$ python3 -q
>>> import numpy as np
>>> import numpy.linalg as la
>>> np.set_printoptions(precision=3, suppress=True, linewidth=120, floatmode="fixed")
>>> def tidy(a):
...     return np.round(a, 3) + 0
... 
>>> data = np.loadtxt("mat.csv", delimiter=",")
>>> data
array([[ 0.200, -0.100, -0.400],
       [ 0.214, -0.116, -0.393],
       [ 1.300,  0.100,  1.000],
       [ 0.500, -0.400, -1.000]])
>>> Uu, sig, Vt = la.svd(data)
>>> tidy(sig)
array([1.697, 1.284, 0.062])
>>> Y = Uu[:, :2] @ np.diag(sig[:2]) @ Vt[:2]
>>> tidy(la.norm(data - Y, 2)), tidy(sig[2])
(np.float64(0.062), np.float64(0.062))
>>> tidy(Y)
array([[ 0.194, -0.143, -0.387],
       [ 0.210, -0.145, -0.385],
       [ 1.300,  0.100,  1.000],
       [ 0.504, -0.372, -1.008]])
>>> r0, r1 = Y[1], Y[3]
>>> tidy(r0 @ r1)
np.float64(0.547)
>>> tidy(r0 @ r0)
np.float64(0.213)
>>> pr = (r0 @ r1) / (r0 @ r0) * r0
>>> tidy(r1 - pr)
array([-0.035,  0.000, -0.019])
>>> tidy(np.outer(r0, r1))
array([[ 0.106, -0.078, -0.211],
       [-0.073,  0.054,  0.146],
       [-0.194,  0.143,  0.388]])
>>> la.matrix_rank(np.outer(r0, r1))
np.int64(1)
>>> la.norm(data, axis=1).argmax()
np.int64(2)
>>> data[3] @ data[2]
np.float64(-0.39)
>>> tidy(la.norm(data, 2))
np.float64(1.697)
>>> tidy(la.norm(data[3] - data[2]))
np.float64(2.211)
>>> tidy(la.norm(data) ** 2 / la.norm(data, 2) ** 2)
np.float64(1.574)
>>> tidy(la.norm(data, "nuc"))
np.float64(3.043)
>>> Y = np.c_[data[:, :2] @ np.array([[0, 0], [0, -3]]), np.array([-1, 2, -1, 5])]
>>> tidy(Y)
array([[ 0.000,  0.300, -1.000],
       [ 0.000,  0.348,  2.000],
       [ 0.000, -0.300, -1.000],
       [ 0.000,  1.200,  5.000]])
>>> tidy(la.norm(Y - data @ la.lstsq(data, Y)[0], axis=0))
array([0.000, 0.000, 1.767])
>>> tidy(la.norm(la.qr(data)[0].T @ Y, axis=0) ** 2 / ((Y ** 2).sum(axis=0) + 1e-12))
array([0.000, 1.000, 0.899])
>>> q = data.astype(float).copy()
>>> for j in range(3):
...     q[:, j] -= q[:, :j] @ (q[:, :j].T @ q[:, j])
...     q[:, j] /= la.norm(q[:, j])
... 
>>> tidy(q)
array([[ 0.141, -0.205, -0.768],
       [ 0.150, -0.240, -0.525],
       [ 0.913,  0.402,  0.066],
       [ 0.351, -0.860,  0.361]])
>>> tidy(q.T @ q)
array([[1.000, 0.000, 0.000],
       [0.000, 1.000, 0.000],
       [0.000, 0.000, 1.000]])
>>> A = np.loadtxt("data.csv", delimiter=",")
>>> tidy(A)
array([[-0.228, -0.196,  0.954],
       [ 0.912, -0.387,  0.138],
       [ 0.342,  0.901,  0.267]])
>>> tidy(np.einsum("ii->", A))
np.float64(-0.348)
>>> tidy(la.eigvals(A))
array([ 1.000+0.000j, -0.674+0.739j, -0.674-0.739j])
>>> tidy(la.det(2 * A)), tidy(la.det(A))
(np.float64(8.0), np.float64(1.0))
>>> tidy(np.kron(np.eye(2, dtype=int), A))
array([[-0.228, -0.196,  0.954,  0.000,  0.000,  0.000],
       [ 0.912, -0.387,  0.138,  0.000,  0.000,  0.000],
       [ 0.342,  0.901,  0.267,  0.000,  0.000,  0.000],
       [ 0.000,  0.000,  0.000, -0.228, -0.196,  0.954],
       [ 0.000,  0.000,  0.000,  0.912, -0.387,  0.138],
       [ 0.000,  0.000,  0.000,  0.342,  0.901,  0.267]])
>>> tidy(np.poly(A))
array([ 1.000,  0.348, -0.348, -1.000])
>>> tidy(la.det(A[::-1]))
np.float64(-1.0)
>>> tidy(la.eigvals(A).sum().real)
np.float64(-0.348)
>>> r0 = np.array([3, 2, 3])
>>> Y = A + np.outer(r0, np.eye(3)[0])
>>> la.matrix_rank(Y - A)
np.int64(1)
>>> q, r_ = la.qr(A)
>>> tidy(q @ r_)
array([[-0.228, -0.196,  0.954],
       [ 0.912, -0.387,  0.138],
       [ 0.342,  0.901,  0.267]])
>>> tidy(np.abs(np.diag(r_)))
array([1.000, 1.000, 1.000])
>>> tidy(abs(r_[0, 0])), tidy(la.norm(A[:, 0]))
(np.float64(1.0), np.float64(1.0))
>>> tidy(r_)
array([[1.000, 0.000, 0.000],
       [0.000, 1.000, 0.000],
       [0.000, 0.000, 1.000]])
>>> tidy((A + A.T) / 2)
array([[-0.228,  0.358,  0.648],
       [ 0.358, -0.387,  0.520],
       [ 0.648,  0.520,  0.267]])
>>> tidy(np.trace(A))
np.float64(-0.348)
>>> tidy(la.det(A))
np.float64(1.0)
>>> tidy(np.sort(np.abs(la.eigvals(A))))
array([1.000, 1.000, 1.000])
>>> tidy((A - A.T) / 2)
array([[ 0.000, -0.554,  0.306],
       [ 0.554,  0.000, -0.381],
       [-0.306,  0.381,  0.000]])
>>> hat = np.triu(np.array([[6, 4, -3], [7, -9, -1], [2, -8, 3]]), 1) + np.eye(3)
>>> Y = hat @ A @ la.inv(hat)
>>> la.matrix_rank(Y)
np.int64(3)
>>> tidy(la.det(Y))
np.float64(1.0)
>>> tidy(np.trace(Y)), tidy(np.trace(A))
(np.float64(-0.348), np.float64(-0.348))
>>> J = np.loadtxt("block15.csv", delimiter=",")
>>> J
array([[ 3.000,  0.000,  1.000],
       [ 2.000, -1.000,  0.000],
       [ 2.000, -1.000,  0.000],
       [ 7.000,  4.000,  5.000]])
>>> Uu, sig, Vt = la.svd(J)
>>> tidy(sig)
array([10.026,  3.077,  0.000])
>>> Y = Uu[:, :2] @ np.diag(sig[:2]) @ Vt[:2]
>>> la.matrix_rank(J, rtol=0.05)
np.int64(2)
>>> tidy(Y)
array([[ 3.000,  0.000,  1.000],
       [ 2.000, -1.000,  0.000],
       [ 2.000, -1.000,  0.000],
       [ 7.000,  4.000,  5.000]])
>>> tidy(np.abs(J - Y).max())
np.float64(0.0)
>>> m1 = np.load("x.npy")
>>> m1
array([[0, 1],
       [1, 0]])
>>> evals, V = la.eigh(m1)
>>> x = np.array([-6, 8])
>>> x @ m1 @ x / (x @ x), evals[0], evals[-1]
(np.float64(-0.96), np.float64(-1.0), np.float64(1.0))
>>> tidy(V * np.maximum(evals, 0) @ V.T)
array([[0.500, 0.500],
       [0.500, 0.500]])
>>> x @ m1 @ x
np.int64(-96)
>>> x = np.array([-1, 0])
>>> tidy(la.norm(x)), tidy(la.norm(m1 @ x))
(np.float64(1.0), np.float64(1.0))
>>> tidy(la.det(m1))
np.float64(-1.0)
>>> r0 = np.array([-1, 0, 3, -3])
>>> mat = r0[np.abs(np.subtract.outer(np.arange(4), np.arange(4)))]
>>> mat
array([[-1,  0,  3, -3],
       [ 0, -1,  0,  3],
       [ 3,  0, -1,  0],
       [-3,  3,  0, -1]])
>>> mat - mat[0]
array([[ 0,  0,  0,  0],
       [ 1, -1, -3,  6],
       [ 4,  0, -4,  3],
       [-2,  3, -3,  2]])
>>> np.zeros(4, 4)
Traceback (most recent call last):
  File "<python-input-81>", line 1, in <module>
    np.zeros(4, 4)
    ~~~~~~~~^^^^^^
TypeError: Cannot interpret '4' as a data type
>>> np.diff(mat, axis=0)
array([[ 1, -1, -3,  6],
       [ 3,  1, -1, -3],
       [-6,  3,  1, -1]])
>>> np.count_nonzero(mat)
np.int64(10)
>>> tidy(la.svd(mat, compute_uv=False))
array([5.854, 3.854, 2.854, 0.854])
>>> np.unravel_index(np.abs(mat).argmax(), mat.shape)
(np.int64(0), np.int64(2))
>>> mat.shape
(4, 4)
>>> evals, V = la.eigh(mat)
>>> np.unique(evals.round(6) + 0, return_counts=True)[1]
array([1, 1, 1, 1])
>>> tidy(la.eigvalsh(mat @ mat))
array([ 0.729,  8.146, 14.854, 34.271])
>>> (evals > 1e-8).sum(), (evals < -1e-8).sum()
(np.int64(2), np.int64(2))
>>> tidy(V @ np.diag(evals) @ V.T)
array([[-1.000,  0.000,  3.000, -3.000],
       [ 0.000, -1.000,  0.000,  3.000],
       [ 3.000,  0.000, -1.000,  0.000],
       [-3.000,  3.000,  0.000, -1.000]])
>>> tidy(V.T @ mat @ V)
array([[-5.854,  0.000,  0.000,  0.000],
       [ 0.000, -2.854,  0.000,  0.000],
       [ 0.000,  0.000,  0.854,  0.000],
       [ 0.000,  0.000,  0.000,  3.854]])
>>> np.abs(V[:, -1]).round(6).argmax()
np.int64(0)
>>> evals, V = la.eigh(mat)
>>> x = np.array([-2, -3, -2, -3])
>>> tidy(V * np.maximum(evals, 0) @ V.T)
array([[ 1.512, -0.671,  1.053, -1.276],
       [-0.671,  0.842, -0.224,  1.053],
       [ 1.053, -0.224,  0.842, -0.671],
       [-1.276,  1.053, -0.671,  1.512]])
>>> tidy(x @ mat @ x / (x @ x)), tidy(evals[0]), tidy(evals[-1])
(np.float64(0.615), np.float64(-5.854), np.float64(3.854))
>>> np.all(la.eigvalsh(mat) > 0)
np.False_
>>> tidy(la.eigvalsh(mat).min())
np.float64(-5.854)
>>> [round(float(la.det(mat[:i, :i])), 2) + 0 for i in range(1, 5)]
[-1.0, 1.0, 8.0, 55.0]
>>> M = np.load("case8.npy")
>>> M
array([[0.000, 0.000, 0.000, 2.000],
       [0.000, 0.000, 2.000, 1.000],
       [0.000, 2.000, 0.000, 0.000],
       [2.000, 1.000, 0.000, 0.000]])
>>> np.allclose(M, M.T)
True
>>> (M + M.T) / 2
array([[0.000, 0.000, 0.000, 2.000],
       [0.000, 0.000, 2.000, 1.000],
       [0.000, 2.000, 0.000, 0.000],
       [2.000, 1.000, 0.000, 0.000]])
>>> tidy(np.sort(np.abs(la.eigvals(M))))
array([1.562, 1.562, 2.562, 2.562])
>>> tidy(la.det(M))
np.float64(16.0)
>>> np.trace(M)
np.float64(0.0)
>>> F = np.loadtxt("m.csv", delimiter=",")
>>> F
array([[5.000, 9.000, 5.000, 3.000],
       [1.000, 0.000, 6.000, 9.000],
       [7.000, 0.000, 4.000, 6.000],
       [6.000, 0.000, 6.000, 7.000]])
>>> q, r_ = la.qr(F)
>>> tidy(q)
array([[-0.475,  0.880,  0.000,  0.000],
       [-0.095, -0.051,  0.931, -0.348],
       [-0.664, -0.358, -0.305, -0.581],
       [-0.569, -0.307,  0.200,  0.736]])
>>> np.allclose(r_.T @ r_, F.T @ F)
True
>>> tidy(np.abs(np.diag(r_)))
array([10.536,  7.922,  5.570,  1.471])
>>> q.shape, r_.shape
((4, 4), (4, 4))
>>> tidy(r_)
array([[-10.536,  -4.271,  -9.017, -10.251],
       [  0.000,   7.922,   0.819,  -2.119],
       [  0.000,   0.000,   5.570,   7.954],
       [  0.000,   0.000,   0.000,  -1.471]])
>>> tidy(abs(r_[0, 0])), tidy(la.norm(F[:, 0]))
(np.float64(10.536), np.float64(10.536))
>>> tidy(q @ r_)
array([[5.000, 9.000, 5.000, 3.000],
       [1.000, 0.000, 6.000, 9.000],
       [7.000, 0.000, 4.000, 6.000],
       [6.000, 0.000, 6.000, 7.000]])
>>> rng = np.random.default_rng(3410)
>>> labels = rng.permutation(4)
>>> labels
array([3, 0, 1, 2])
>>> Y = F[labels][:, labels]
>>> np.diag(Y)
array([7.000, 5.000, 0.000, 4.000])
>>> tidy(la.det(Y)), tidy(la.det(F[labels]))
(np.float64(-684.0), np.float64(684.0))
>>> np.trace(Y)
np.float64(16.0)
>>> tidy(np.sort(np.abs(la.eigvals(Y))))
array([ 0.956,  6.152,  6.152, 18.895])
>>> Uu, sig, Vt = la.svd(F, full_matrices=False)
>>> tidy(Vt @ Vt.T)
array([[1.000, 0.000, 0.000, 0.000],
       [0.000, 1.000, 0.000, 0.000],
       [0.000, 0.000, 1.000, 0.000],
       [0.000, 0.000, 0.000, 1.000]])
>>> tidy(np.sqrt((sig ** 2).sum())), tidy(la.norm(F))
(np.float64(21.909), np.float64(21.909))
>>> tidy(sig / sig[0])
array([1.000, 0.449, 0.254, 0.042])
>>> (sig > 1e-8).sum()
np.int64(4)
>>> tidy(np.abs(Vt[0]))
array([0.490, 0.215, 0.542, 0.648])
>>> Uu.shape, sig.shape, Vt.shape
((4, 4), (4,), (4, 4))
>>> tidy(sig)
array([19.454,  8.744,  4.943,  0.813])
>>> Y = np.array([[1, 1], [1, -1]])
>>> arr = np.kron(Y, np.kron(Y, Y))[rng.permutation(8)][:3]
>>> arr
array([[ 1, -1,  1, -1, -1,  1, -1,  1],
       [ 1, -1, -1,  1, -1,  1,  1, -1],
       [ 1,  1,  1,  1,  1,  1,  1,  1]])
>>> x = np.array([0, 1, 2, 1, 0, 0, 0, 1])
>>> a = np.maximum(arr @ x, 0)
>>> np.maximum(arr @ x, 0) - np.maximum(-arr @ x, 0)
array([ 1, -3,  5])
>>> np.maximum(arr @ (3 * x), 0)
array([ 3,  0, 15])
>>> arr.T @ a
array([6, 4, 6, 4, 4, 6, 4, 6])
>>> np.flatnonzero(a > 1e-9)
array([0, 2])
>>> tidy(np.tanh(arr @ x))
array([ 0.762, -0.995,  1.000])
